In [1]: import numpy as np

In [2]: np.set_printoptions(suppress=True, linewidth=200)

In [3]: tidy = lambda a: np.round(a, 3) + 0

In [4]: W0 = np.array([[0, 3, 3], [3, 4, 5], [3, 5, 2]])

In [5]: tidy(np.linalg.eigvalsh(W0).min())
Out[5]: np.float64(-2.364)

In [6]: [round(float(np.linalg.det(W0[:i, :i])), 2) + 0 for i in range(1, 4)]
Out[6]: [0.0, -9.0, 36.0]

In [7]: np.all(np.linalg.eigvalsh(W0) > 0)
Out[7]: np.False_

In [8]: x = np.array([1, 2, -1])

In [9]: y = W0 @ x

In [10]: c, lr = np.zeros(3), 1 / np.linalg.norm(W0, 2) ** 2

In [11]: for i in range(250):
    ...:     c -= lr * W0.T @ (W0 @ c - y)
    ...:     if i % 50 == 0: print(i, round(np.linalg.norm(W0 @ c - y), 3))
    ...: 
0 4.614
50 0.39
100 0.092
150 0.027
200 0.008

In [12]: tidy(c)
Out[12]: array([ 1.001,  1.999, -1.   ])

In [13]: tidy(np.linalg.cond(W0))
Out[13]: np.float64(6.438)

In [14]: vals, V = np.linalg.eig(W0)

In [15]: print(tidy(np.sort(np.linalg.eigvals(np.linalg.inv(W0)))))
[-0.65  -0.423  0.101]

In [16]: print(tidy(vals))
[ 9.902 -1.538 -2.364]

In [17]: tidy(W0 @ V[:, 0] - vals[0] * V[:, 0])
Out[17]: array([0., 0., 0.])

In [18]: tidy(np.prod(vals))
Out[18]: np.float64(36.0)

In [19]: np.allclose(W0, W0.T)
Out[19]: True

In [20]: W0 @ W0
Out[20]: 
array([[18, 27, 21],
       [27, 50, 39],
       [21, 39, 38]])

In [21]: np.trace(W0)
Out[21]: np.int64(6)

In [22]: np.linalg.matrix_power(W0, 3)
Out[22]: 
array([[144, 267, 231],
       [267, 476, 409],
       [231, 409, 334]])

In [23]: tidy(np.abs(np.linalg.eigvals(W0)).max())
Out[23]: np.float64(9.902)
